In [1]: import numpy as np

In [2]: np.set_printoptions(precision=2, suppress=True, linewidth=200)

In [3]: u = np.array([-1, -2, -1, 0]) + 0.5

In [4]: K = np.eye(4) - 2 * np.outer(u, u) / (u @ u)

In [5]: K
Out[5]: 
array([[ 0.83, -0.5 , -0.17,  0.17],
       [-0.5 , -0.5 , -0.5 ,  0.5 ],
       [-0.17, -0.5 ,  0.83,  0.17],
       [ 0.17,  0.5 ,  0.17,  0.83]])

In [6]: np.round(np.abs(np.linalg.eigvals(K)).max(), 2)
Out[6]: np.float64(1.0)

In [7]: np.sort(np.abs(np.linalg.eigvals(K)))
Out[7]: array([1., 1., 1., 1.])

In [8]: K.inv()
Traceback (most recent call last):
  Cell In[8], line 1
    K.inv()
AttributeError: 'numpy.ndarray' object has no attribute 'inv'


In [9]: round(np.linalg.det(K), 2)
Out[9]: np.float64(-1.0)

In [10]: def softmax(z):
    ...:     e = np.exp(z - z.max(axis=-1, keepdims=True))
    ...:     return e / e.sum(axis=-1, keepdims=True)
    ...: 

In [11]: np.round(softmax(10 * K[3]), 2) + 0
Out[11]: array([0.  , 0.03, 0.  , 0.96])

In [12]: softmax(K[3])
Out[12]: array([0.19, 0.26, 0.19, 0.36])

In [13]: S = K @ K.T / np.sqrt(4)

In [14]: softmax(S)[3] @ K
Out[14]: array([ 0.09, -0.15,  0.09,  0.47])

In [15]: w, evecs = np.linalg.eigh(K)

In [16]: np.round(np.linalg.eigvalsh(K + -1 * np.eye(4)), 2) + 0
Out[16]: array([-2.,  0.,  0.,  0.])

In [17]: w
Out[17]: array([-1.,  1.,  1.,  1.])

In [18]: np.linalg.eigvalsh(K @ K)
Out[18]: array([1., 1., 1., 1.])

In [19]: np.round(evecs.T @ K @ evecs, 2) + 0
Out[19]: 
array([[-1.,  0.,  0.,  0.],
       [ 0.,  1.,  0.,  0.],
       [ 0.,  0.,  1.,  0.],
       [ 0.,  0.,  0.,  1.]])

In [20]: evecs @ np.diag(w) @ evecs.T
Out[20]: 
array([[ 0.83, -0.5 , -0.17,  0.17],
       [-0.5 , -0.5 , -0.5 ,  0.5 ],
       [-0.17, -0.5 ,  0.83,  0.17],
       [ 0.17,  0.5 ,  0.17,  0.83]])

In [21]: w, evecs = np.linalg.eigh(K)

In [22]: x0 = np.array([2, -1, 1, 1])

In [23]: round(float(x0 @ K @ x0 / (x0 @ x0)), 2), w[0], w[-1]
Out[23]: (0.98, np.float64(-1.0), np.float64(1.0))

In [24]: round(float(x0 @ K @ x0), 2)
Out[24]: 6.83

In [25]: np.round(evecs * np.abs(w) @ evecs.T, 2) + 0
Out[25]: 
array([[1., 0., 0., 0.],
       [0., 1., 0., 0.],
       [0., 0., 1., 0.],
       [0., 0., 0., 1.]])

In [26]: evecs * np.maximum(w, 0) @ evecs.T
Out[26]: 
array([[ 0.92, -0.25, -0.08,  0.08],
       [-0.25,  0.25, -0.25,  0.25],
       [-0.08, -0.25,  0.92,  0.08],
       [ 0.08,  0.25,  0.08,  0.92]])
